$ ipython --no-banner

In [1]: import numpy as np

In [2]: np.set_printoptions(precision=1, suppress=True, linewidth=100, sign=" ")

In [3]: J = np.array([[1.0, -0.9, 0.5, -0.5, -1.9],
   ...:     [-1.6, -0.9, 2.0, -0.4, -0.3],
   ...:     [1.1, -0.9, -2.5, -0.1, 1.8],
   ...:     [1.4, 0.3, 4.0, -1.5, 0.1]])

In [4]: t = np.radians(15)

In [5]: Rm = np.eye(5)

In [6]: Rm[3, 3] = Rm[0, 0] = np.cos(t)

In [7]: Rm[3, 0], Rm[0, 3] = -np.sin(t), np.sin(t)

In [8]: print(Rm)
[[ 1.   0.   0.   0.3  0. ]
 [ 0.   1.   0.   0.   0. ]
 [ 0.   0.   1.   0.   0. ]
 [-0.3  0.   0.   1.   0. ]
 [ 0.   0.   0.   0.   1. ]]

In [9]: M2 = J @ Rm.T

In [10]: print(np.abs(M2 - J).max(axis=0))
[ 0.4  0.   0.   0.4  0. ]

In [11]: print(np.linalg.svd(J, compute_uv=False), np.linalg.svd(M2, compute_uv=False))
[ 5.5  2.8  2.3  1.6] [ 5.5  2.8  2.3  1.6]

In [12]: print(np.allclose(J @ J.T, M2 @ M2.T))
True

In [13]: M2 = np.linalg.inv(Rm)

In [14]: print(np.allclose(M2, Rm.T))
True

In [15]: print(round(float(np.linalg.det(Rm) * np.linalg.det(M2)), 1))
1.0

In [16]: print(M2)
[[ 1.   0.   0.  -0.3  0. ]
 [ 0.   1.   0.   0.   0. ]
 [ 0.   0.   1.   0.   0. ]
 [ 0.3  0.   0.   1.   0. ]
 [ 0.   0.   0.   0.   1. ]]

In [17]: print((np.abs(M2) > 1e-9).astype(int))
[[ 1  0  0  1  0]
 [ 0  1  0  0  0]
 [ 0  0  1  0  0]
 [ 1  0  0  1  0]
 [ 0  0  0  0  1]]

In [18]: M2 = J / np.sqrt((J ** 2).mean(axis=1, keepdims=True))

In [19]: print(np.linalg.matrix_rank(J - J.mean(axis=1, keepdims=True)))
4

In [20]: print(J.sum(axis=0))
[ 1.9 -2.4  4.  -2.5 -0.3]

In [21]: print(np.round(np.linalg.norm(J), 1))
6.7

In [22]: print(np.linalg.svd(J, compute_uv=False))
[ 5.5  2.8  2.3  1.6]

In [23]: print(J.mean(axis=0))
[ 0.5 -0.6  1.  -0.6 -0.1]

In [24]: def softmax(z):
    ...:     e = np.exp(z - z.max(axis=-1, keepdims=True))
    ...:     return e / e.sum(axis=-1, keepdims=True)
    ...: 

In [25]: print(np.round(softmax(10 * J[3]), 1) + 0)
[ 0.  0.  1.  0.  0.]

In [26]: print(np.round(softmax(J[3] + 4), 1) + 0)
[ 0.1  0.   0.9  0.   0. ]

In [27]: scores = J @ J.T / np.sqrt(5)

In [28]: print(np.round(softmax(scores + np.triu(np.full(scores.shape, -np.inf), 1)), 1) + 0)
[[ 1.  0.  0.  0.]
 [ 0.  1.  0.  0.]
 [ 0.  0.  1.  0.]
 [ 0.  0.  0.  1.]]

In [29]: m1 = np.load("dump.npy")

In [30]: print(m1)
[[ 0.4  0.4  0.2]
 [ 0.2  0.5  0.3]
 [ 0.1  0.2  0.6]]

In [31]: print(m1 @ np.ones(3))
[ 1.  1.  1.]

In [32]: print(np.linalg.matrix_power(m1, 100))
[[ 0.2  0.3  0.4]
 [ 0.2  0.3  0.4]
 [ 0.2  0.3  0.4]]

In [33]: print(np.sort(np.abs(np.linalg.eigvals(m1)))[::-1])
[ 1.   0.4  0.1]

In [34]: p = np.eye(3)[1]

In [35]: for _ in range(3):
    ...:     p = p @ m1
    ...:     print(p.round(1))
    ...: 
[ 0.2  0.5  0.3]
[ 0.2  0.4  0.4]
[ 0.2  0.4  0.4]
